In [1]: import numpy as np

In [2]: np.set_printoptions(precision=2, suppress=True, linewidth=120, floatmode="fixed")

In [3]: data = np.load("dump.npy")

In [4]: data
Out[4]: 
array([[  2.00,   2.00,   3.00,  -4.00],
       [  4.00,   4.00,   6.00,  -8.00],
       [-10.00,   2.00,  -3.00,   8.00],
       [ -8.00,   4.00,   0.00,   4.00]])

In [5]: np.unique(data.round(6), axis=0).shape
Out[5]: (4, 4)

In [6]: np.abs(np.diag(np.linalg.qr(data)[1])) > 1e-9
Out[6]: array([ True,  True, False, False])

In [7]: np.round(data @ np.linalg.pinv(data) @ data, 2) + 0
Out[7]: 
array([[  2.00,   2.00,   3.00,  -4.00],
       [  4.00,   4.00,   6.00,  -8.00],
       [-10.00,   2.00,  -3.00,   8.00],
       [ -8.00,   4.00,   0.00,   4.00]])

In [8]: np.linalg.lstsq(data[:-1].T, data[-1])[2]
Out[8]: np.int32(2)

In [9]: round(float(np.trace(np.linalg.pinv(data) @ data)), 2)
Out[9]: 2.0

In [10]: arr = np.load("w.npy")

In [11]: arr
Out[11]: 
array([[ 0,  0,  0,  0,  4,  0,  0,  0],
       [ 8,  0,  6,  0,  0,  0,  0, -1],
       [ 0,  0, -3,  0,  0,  0,  1,  0],
       [-9,  1,  2,  0,  0,  0,  0,  0],
       [ 0,  0, -6, -9,  0,  0,  0, -9],
       [ 0,  0, -4,  0,  0,  3,  0,  0],
       [ 0, -6,  0,  0,  0,  0,  0,  0]])

In [12]: theta = np.radians(120)

In [13]: Rm = np.eye(8)

In [14]: Rm[6, 6] = Rm[2, 2] = np.cos(theta)

In [15]: Rm[6, 2], Rm[2, 6] = -np.sin(theta), np.sin(theta)

In [16]: Rm
Out[16]: 
array([[ 1.00,  0.00,  0.00,  0.00,  0.00,  0.00,  0.00,  0.00],
       [ 0.00,  1.00,  0.00,  0.00,  0.00,  0.00,  0.00,  0.00],
       [ 0.00,  0.00, -0.50,  0.00,  0.00,  0.00,  0.87,  0.00],
       [ 0.00,  0.00,  0.00,  1.00,  0.00,  0.00,  0.00,  0.00],
       [ 0.00,  0.00,  0.00,  0.00,  1.00,  0.00,  0.00,  0.00],
       [ 0.00,  0.00,  0.00,  0.00,  0.00,  1.00,  0.00,  0.00],
       [ 0.00,  0.00, -0.87,  0.00,  0.00,  0.00, -0.50,  0.00],
       [ 0.00,  0.00,  0.00,  0.00,  0.00,  0.00,  0.00,  1.00]])

In [17]: Y = arr @ Rm.T

In [18]: np.linalg.svd(arr, compute_uv=False), np.linalg.svd(Y, compute_uv=False)
Out[18]: 
(array([14.58, 12.31,  7.02,  5.93,  4.00,  2.54,  0.92]),
 array([14.58, 12.31,  7.02,  5.93,  4.00,  2.54,  0.92]))

In [19]: np.allclose(arr @ arr.T, Y @ Y.T)
Out[19]: True

In [20]: np.allclose(np.linalg.norm(arr, axis=1), np.linalg.norm(Y, axis=1))
Out[20]: True

In [21]: np.abs(Y - arr).max(axis=0)
Out[21]: array([0.00, 0.00, 9.00, 0.00, 0.00, 0.00, 5.20, 0.00])
